>>> import numpy as np
>>> from numpy import linalg as LA
>>> np.set_printoptions(suppress=True, linewidth=120)
>>> f = np.array([7, 5, -7, -3, 9, -6, 3, -6, 3, -7, -1])
>>> g = np.array([1, 2, 1, 0, 1, 2, 2, -1, 0, 1, 0, -1, -2, 2, -2, 0])
>>> arr = f[:, None] + g[None, :]
>>> print(arr)
[[ 8  9  8  7  8  9  9  6  7  8  7  6  5  9  5  7]
 [ 6  7  6  5  6  7  7  4  5  6  5  4  3  7  3  5]
 [-6 -5 -6 -7 -6 -5 -5 -8 -7 -6 -7 -8 -9 -5 -9 -7]
 [-2 -1 -2 -3 -2 -1 -1 -4 -3 -2 -3 -4 -5 -1 -5 -3]
 [10 11 10  9 10 11 11  8  9 10  9  8  7 11  7  9]
 [-5 -4 -5 -6 -5 -4 -4 -7 -6 -5 -6 -7 -8 -4 -8 -6]
 [ 4  5  4  3  4  5  5  2  3  4  3  2  1  5  1  3]
 [-5 -4 -5 -6 -5 -4 -4 -7 -6 -5 -6 -7 -8 -4 -8 -6]
 [ 4  5  4  3  4  5  5  2  3  4  3  2  1  5  1  3]
 [-6 -5 -6 -7 -6 -5 -5 -8 -7 -6 -7 -8 -9 -5 -9 -7]
 [ 0  1  0 -1  0  1  1 -2 -1  0 -1 -2 -3  1 -3 -1]]
>>> M2 = arr[0, 0] * arr[1:] - np.outer(arr[1:, 0], arr[0])
>>> print(M2)
[[  0   2   0  -2   0   2   2  -4  -2   0  -2  -4  -6   2  -6  -2]
 [  0  14   0 -14   0  14  14 -28 -14   0 -14 -28 -42  14 -42 -14]
 [  0  10   0 -10   0  10  10 -20 -10   0 -10 -20 -30  10 -30 -10]
 [  0  -2   0   2   0  -2  -2   4   2   0   2   4   6  -2   6   2]
 [  0  13   0 -13   0  13  13 -26 -13   0 -13 -26 -39  13 -39 -13]
 [  0   4   0  -4   0   4   4  -8  -4   0  -4  -8 -12   4 -12  -4]
 [  0  13   0 -13   0  13  13 -26 -13   0 -13 -26 -39  13 -39 -13]
 [  0   4   0  -4   0   4   4  -8  -4   0  -4  -8 -12   4 -12  -4]
 [  0  14   0 -14   0  14  14 -28 -14   0 -14 -28 -42  14 -42 -14]
 [  0   8   0  -8   0   8   8 -16  -8   0  -8 -16 -24   8 -24  -8]]
>>> print(np.round(arr[:, 0] / arr[0, 0], 1))
[ 1.   0.8 -0.8 -0.2  1.2 -0.6  0.5 -0.6  0.5 -0.8  0. ]
>>> print(np.flatnonzero(~M2.round(6).any(axis=1)))
[]
>>> print(np.abs(np.diag(LA.qr(M2)[1])) > 1e-9)
[False  True False False False False False False False False]
>>> print(np.unique(M2.round(6), axis=0).shape)
(7, 16)
>>> print(np.allclose(M2[:-1].T @ LA.lstsq(M2[:-1].T, M2[-1])[0], M2[-1]))
True
>>> rk = LA.matrix_rank(arr)
>>> print(rk)
2
>>> N = LA.svd(arr)[2][rk:].T
>>> print([int(LA.matrix_rank(arr[:i])) for i in range(1, len(arr) + 1)])
[1, 2, 2, 2, 2, 2, 2, 2, 2, 2, 2]
>>> print(np.allclose(arr @ N, 0))
True
>>> left, sig, vt = LA.svd(arr)
>>> print(sig.round(1) + 0)
[75.1 17.5  0.   0.   0.   0.   0.   0.   0.   0.   0. ]
>>> print(np.argmax(sig[:-1] / (sig[1:] + 1e-6)) + 1)
2
>>> M2 = left[:, :2] @ np.diag(sig[:2]) @ vt[:2]
>>> print(LA.matrix_rank(arr, rtol=0.05))
2
>>> print(round(LA.norm(arr - M2) / LA.norm(arr), 1))
0.0
>>> print(round(LA.norm(arr, 2) / LA.norm(arr), 1))
1.0
>>> print(LA.cond(arr) > 100)
True
>>> print(np.argsort(-LA.norm(arr, axis=0).round(6), kind="stable")[:3])
[12 14  1]
>>> K = np.load("run7.npy")
>>> print(K)
[[ -3.9  -1.    2.4  -5.2  12.6   3.2  -7.7  -4.5  -2.6]
 [ -0.1  -4.    5.8  -3.2  -0.6   3.1  -4.3   4.1  -3.3]
 [ -3.5  -2.4   5.3  -6.1   8.2   3.4  -7.3  -1.   -4.4]
 [  1.9   0.5  -1.4   2.7  -4.9  -1.3   3.1   1.4   1.2]
 [ -0.1  -2.9   4.3  -2.6  -0.9   1.9  -3.3   3.7  -2.2]
 [ -2.   -0.7   2.1  -3.5   5.3   1.7  -3.8  -0.9  -1.1]
 [ -2.3   2.8  -3.1  -0.1   6.3  -1.1  -0.8  -4.9   0.4]
 [ -0.8   1.7  -1.5   0.7   2.   -0.4   0.6  -2.3   0.7]
 [  2.5  -5.1   4.7   0.1 -10.3   1.6   0.5   8.2  -1.4]
 [  1.1  -5.2   7.1  -3.2  -5.2   2.7  -2.7   7.7  -2.7]
 [ -2.4   3.5  -4.6   0.8   8.5  -1.    0.3  -7.4   1.4]
 [ -2.2   4.   -4.6   0.8   7.4  -1.5   0.3  -7.4   1. ]
 [ -3.5  -1.    3.3  -5.    9.3   3.   -7.   -3.   -3.2]
 [  1.4  -0.2  -0.2   2.   -4.3  -0.3   1.8   2.3   0.6]
 [ -0.7   1.9  -1.9   1.2   2.2  -0.5   1.3  -1.7   0.6]
 [ -3.1   4.8  -4.8   0.8  10.6  -1.5  -0.1  -7.7   0.9]
 [  0.9  -5.6   6.4  -3.3  -5.4   3.   -3.5   6.6  -2.8]
 [ -4.   -1.2   2.9  -5.6   9.5   2.7  -6.6  -2.7  -3.1]
 [ -0.4  -0.3   0.8  -1.5   2.6   1.1  -1.3  -0.8  -0.6]
 [  0.2  -1.3   2.   -0.5  -1.9   0.9  -0.4   2.    0. ]
 [ -2.1   6.   -6.5   2.8   8.   -2.7   2.8  -8.3   2.4]]
>>> print(np.round(np.abs(LA.svd(K)[2][-1]), 1) + 0)
[0.1 0.4 0.5 0.3 0.1 0.7 0.  0.2 0.2]
>>> print(np.round(LA.norm(K, 2) / LA.norm(K), 1))
0.8
>>> feats = np.load("data.npy")
>>> print(feats)
[[ 1  1  1  1 -1 -1 -1 -1]
 [ 1  1 -1 -1 -1 -1  1  1]
 [ 1 -1  1 -1 -1  1 -1  1]
 [ 1  1  1  1  1  1  1  1]
 [ 1 -1 -1  1 -1  1  1 -1]
 [ 1 -1 -1  1  1 -1 -1  1]
 [ 1 -1  1 -1  1 -1  1 -1]
 [ 1  1 -1 -1  1  1 -1 -1]]
>>> print(feats[4] @ feats[1])
0
>>> print(round(float(LA.norm(feats, 2)), 1))
2.8
>>> print(round(LA.norm(feats, "nuc"), 1))
22.6
>>> def softmax(z):
...     e = np.exp(z - z.max(axis=-1, keepdims=True))
...     return e / e.sum(axis=-1, keepdims=True)
... 
>>> print(np.round(softmax(feats[4] + -1), 1) + 0)
[0.2 0.  0.  0.2 0.  0.2 0.2 0. ]
>>> S = feats @ feats.T / np.sqrt(8)
>>> print(np.round(softmax(S + np.triu(np.full(S.shape, -np.inf), 1)), 1) + 0)
[[1.  0.  0.  0.  0.  0.  0.  0. ]
 [0.1 0.9 0.  0.  0.  0.  0.  0. ]
 [0.1 0.1 0.9 0.  0.  0.  0.  0. ]
 [0.1 0.1 0.1 0.8 0.  0.  0.  0. ]
 [0.  0.  0.  0.  0.8 0.  0.  0. ]
 [0.  0.  0.  0.  0.  0.8 0.  0. ]
 [0.  0.  0.  0.  0.  0.  0.7 0. ]
 [0.  0.  0.  0.  0.  0.  0.  0.7]]
>>> x = np.array([2, 0, -2, 0, 1, -2, -2, -2])
>>> target = feats @ x
>>> print(target)
[ 5  1 -3 -5  1  7  3  7]
>>> print(np.round(LA.solve(feats, target + feats[:, 6]), 1))
[ 2. -0. -2.  0.  1. -2. -1. -2.]
>>> print(np.round(LA.solve(feats, feats[:, 4]), 1))
[ 0. -0. -0.  0.  1. -0.  0. -0.]
>>> print(np.round(LA.solve(feats, target), 1))
[ 2. -0. -2.  0.  1. -2. -2. -2.]
>>> print(np.round(LA.solve(feats, 5 * target), 1))
[ 10.  -0. -10.   0.   5. -10. -10. -10.]
>>> M = np.load("dump.npy")
>>> print(M)
[[  5   0  -4  -1  -2   0  12  -3]
 [ -4  -2   3  -5  -3   5  -9   3]
 [ -2   5   4  -5  -4  -1 -12  -3]
 [ -5   2   3  -2  -3  -4  -9   0]
 [  5   3  -3   2   5   3   9  -2]
 [ -3   5   0   2   1  -4   0   5]
 [  2   1  -2   1   4  -2   6  -4]
 [ -3   5   2  -3  -5   4  -6   2]
 [ -3   3  -3   1  -2   0   9   2]
 [  0   4   0  -3   5  -3   0   2]]
>>> print(M.reshape(2, -1))
[[  5   0  -4  -1  -2   0  12  -3  -4  -2   3  -5  -3   5  -9   3  -2   5   4  -5  -4  -1 -12  -3  -5   2   3  -2  -3
   -4  -9   0   5   3  -3   2   5   3   9  -2]
 [ -3   5   0   2   1  -4   0   5   2   1  -2   1   4  -2   6  -4  -3   5   2  -3  -5   4  -6   2  -3   3  -3   1  -2
    0   9   2   0   4   0  -3   5  -3   0   2]]
>>> T = M.reshape(10, 2, -1)
>>> print(T.sum(axis=1))
[[ 3  0  8 -4]
 [-7  3 -6 -2]
 [-6  4 -8 -8]
 [-8 -2 -6 -2]
 [10  6  6  0]
 [-2  1  0  7]
 [ 6 -1  4 -3]
 [-8  9 -4 -1]
 [-5  3  6  3]
 [ 5  1  0 -1]]
>>> print(T[:, 0])
[[ 5  0 -4 -1]
 [-4 -2  3 -5]
 [-2  5  4 -5]
 [-5  2  3 -2]
 [ 5  3 -3  2]
 [-3  5  0  2]
 [ 2  1 -2  1]
 [-3  5  2 -3]
 [-3  3 -3  1]
 [ 0  4  0 -3]]
>>> print(T.shape)
(10, 2, 4)
>>> print(np.swapaxes(T, 1, 2)[7])
[[-3 -5]
 [ 5  4]
 [ 2 -6]
 [-3  2]]
